In [1]: import numpy as np

In [2]: from numpy import linalg as LA

In [3]: np.set_printoptions(precision=2, suppress=True, linewidth=160)

In [4]: def tidy(a):
   ...:     return np.round(a, 2) + 0
   ...: 

In [5]: rng = np.random.default_rng(6651)

In [6]: E = (rng.random((11, 11)) < 0.3) + np.eye(11)

In [7]: E /= E.sum(axis=1, keepdims=True)

In [8]: print(E)
[[0.2  0.2  0.   0.2  0.2  0.2  0.   0.   0.   0.   0.  ]
 [0.   0.25 0.   0.   0.   0.   0.   0.   0.25 0.25 0.25]
 [0.   0.   0.2  0.2  0.   0.   0.2  0.2  0.   0.   0.2 ]
 [0.   0.   0.2  0.2  0.   0.2  0.2  0.2  0.   0.   0.  ]
 [0.25 0.   0.   0.   0.25 0.   0.25 0.   0.   0.   0.25]
 [0.5  0.   0.   0.   0.   0.5  0.   0.   0.   0.   0.  ]
 [0.   0.   0.   0.   0.   0.2  0.4  0.2  0.2  0.   0.  ]
 [0.   0.   0.25 0.   0.25 0.   0.   0.25 0.   0.   0.25]
 [0.25 0.   0.   0.   0.25 0.   0.   0.   0.25 0.   0.25]
 [0.   0.   0.   0.25 0.   0.   0.25 0.   0.25 0.25 0.  ]
 [0.   0.25 0.   0.25 0.   0.   0.   0.   0.   0.   0.5 ]]

In [9]: B = LA.inv(E)

In [10]: print(tidy(LA.slogdet(E)[0]))
1.0

In [11]: print(tidy(LA.inv(B)))
[[0.2  0.2  0.   0.2  0.2  0.2  0.   0.   0.   0.   0.  ]
 [0.   0.25 0.   0.   0.   0.   0.   0.   0.25 0.25 0.25]
 [0.   0.   0.2  0.2  0.   0.   0.2  0.2  0.   0.   0.2 ]
 [0.   0.   0.2  0.2  0.   0.2  0.2  0.2  0.   0.   0.  ]
 [0.25 0.   0.   0.   0.25 0.   0.25 0.   0.   0.   0.25]
 [0.5  0.   0.   0.   0.   0.5  0.   0.   0.   0.   0.  ]
 [0.   0.   0.   0.   0.   0.2  0.4  0.2  0.2  0.   0.  ]
 [0.   0.   0.25 0.   0.25 0.   0.   0.25 0.   0.   0.25]
 [0.25 0.   0.   0.   0.25 0.   0.   0.   0.25 0.   0.25]
 [0.   0.   0.   0.25 0.   0.   0.25 0.   0.25 0.25 0.  ]
 [0.   0.25 0.   0.25 0.   0.   0.   0.   0.   0.   0.5 ]]

In [12]: print(np.allclose(B, E.T))
False

In [13]: print((np.abs(B) > 1e-9).astype(int))
[[1 1 1 1 1 1 0 1 0 1 1]
 [1 1 1 1 1 1 0 1 0 1 1]
 [1 1 1 1 1 1 1 1 1 1 1]
 [1 1 1 1 1 1 0 1 0 1 1]
 [1 1 1 1 1 1 0 1 0 1 1]
 [1 1 1 1 1 1 0 1 0 1 1]
 [1 1 1 1 1 1 0 1 0 1 1]
 [1 1 1 1 1 1 1 1 1 1 1]
 [1 1 1 1 1 1 0 1 1 1 1]
 [0 0 0 1 0 1 0 1 1 1 0]
 [1 1 1 1 1 1 0 1 0 1 1]]

In [14]: print(tidy(E @ B))
[[1. 0. 0. 0. 0. 0. 0. 0. 0. 0. 0.]
 [0. 1. 0. 0. 0. 0. 0. 0. 0. 0. 0.]
 [0. 0. 1. 0. 0. 0. 0. 0. 0. 0. 0.]
 [0. 0. 0. 1. 0. 0. 0. 0. 0. 0. 0.]
 [0. 0. 0. 0. 1. 0. 0. 0. 0. 0. 0.]
 [0. 0. 0. 0. 0. 1. 0. 0. 0. 0. 0.]
 [0. 0. 0. 0. 0. 0. 1. 0. 0. 0. 0.]
 [0. 0. 0. 0. 0. 0. 0. 1. 0. 0. 0.]
 [0. 0. 0. 0. 0. 0. 0. 0. 1. 0. 0.]
 [0. 0. 0. 0. 0. 0. 0. 0. 0. 1. 0.]
 [0. 0. 0. 0. 0. 0. 0. 0. 0. 0. 1.]]
